$ ipython --no-banner

In [1]: import numpy as np

In [2]: np.set_printoptions(precision=3, suppress=True, linewidth=100)

In [3]: f = np.array([-4, 2, -3, -3, 0, 5, 4, -1, 3, -1]) + 0.5

In [4]: m1 = np.outer(f, f) / (f @ f)

In [5]: print(m1)
[[ 0.13  -0.093  0.093  0.093 -0.019 -0.204 -0.167  0.019 -0.13   0.019]
 [-0.093  0.066 -0.066 -0.066  0.013  0.146  0.119 -0.013  0.093 -0.013]
 [ 0.093 -0.066  0.066  0.066 -0.013 -0.146 -0.119  0.013 -0.093  0.013]
 [ 0.093 -0.066  0.066  0.066 -0.013 -0.146 -0.119  0.013 -0.093  0.013]
 [-0.019  0.013 -0.013 -0.013  0.003  0.029  0.024 -0.003  0.019 -0.003]
 [-0.204  0.146 -0.146 -0.146  0.029  0.32   0.262 -0.029  0.204 -0.029]
 [-0.167  0.119 -0.119 -0.119  0.024  0.262  0.214 -0.024  0.167 -0.024]
 [ 0.019 -0.013  0.013  0.013 -0.003 -0.029 -0.024  0.003 -0.019  0.003]
 [-0.13   0.093 -0.093 -0.093  0.019  0.204  0.167 -0.019  0.13  -0.019]
 [ 0.019 -0.013  0.013  0.013 -0.003 -0.029 -0.024  0.003 -0.019  0.003]]

In [6]: # rows and columns are dependent

In [7]: Uu, sv, Vh = np.linalg.svd(m1)

In [8]: print(np.argmax(sv[:-1] / (sv[1:] + 1e-6)) + 1)
1

In [9]: Y = Uu[:, :1] @ np.diag(sv[:1]) @ Vh[:1]

In [10]: print(np.linalg.matrix_rank(Y))
1

In [11]: print(np.round(np.linalg.norm(m1 - Y, 2), 3), round(float(sv[1]), 3))
0.0 0.0

In [12]: print(Y)
[[ 0.13  -0.093  0.093  0.093 -0.019 -0.204 -0.167  0.019 -0.13   0.019]
 [-0.093  0.066 -0.066 -0.066  0.013  0.146  0.119 -0.013  0.093 -0.013]
 [ 0.093 -0.066  0.066  0.066 -0.013 -0.146 -0.119  0.013 -0.093  0.013]
 [ 0.093 -0.066  0.066  0.066 -0.013 -0.146 -0.119  0.013 -0.093  0.013]
 [-0.019  0.013 -0.013 -0.013  0.003  0.029  0.024 -0.003  0.019 -0.003]
 [-0.204  0.146 -0.146 -0.146  0.029  0.32   0.262 -0.029  0.204 -0.029]
 [-0.167  0.119 -0.119 -0.119  0.024  0.262  0.214 -0.024  0.167 -0.024]
 [ 0.019 -0.013  0.013  0.013 -0.003 -0.029 -0.024  0.003 -0.019  0.003]
 [-0.13   0.093 -0.093 -0.093  0.019  0.204  0.167 -0.019  0.13  -0.019]
 [ 0.019 -0.013  0.013  0.013 -0.003 -0.029 -0.024  0.003 -0.019  0.003]]
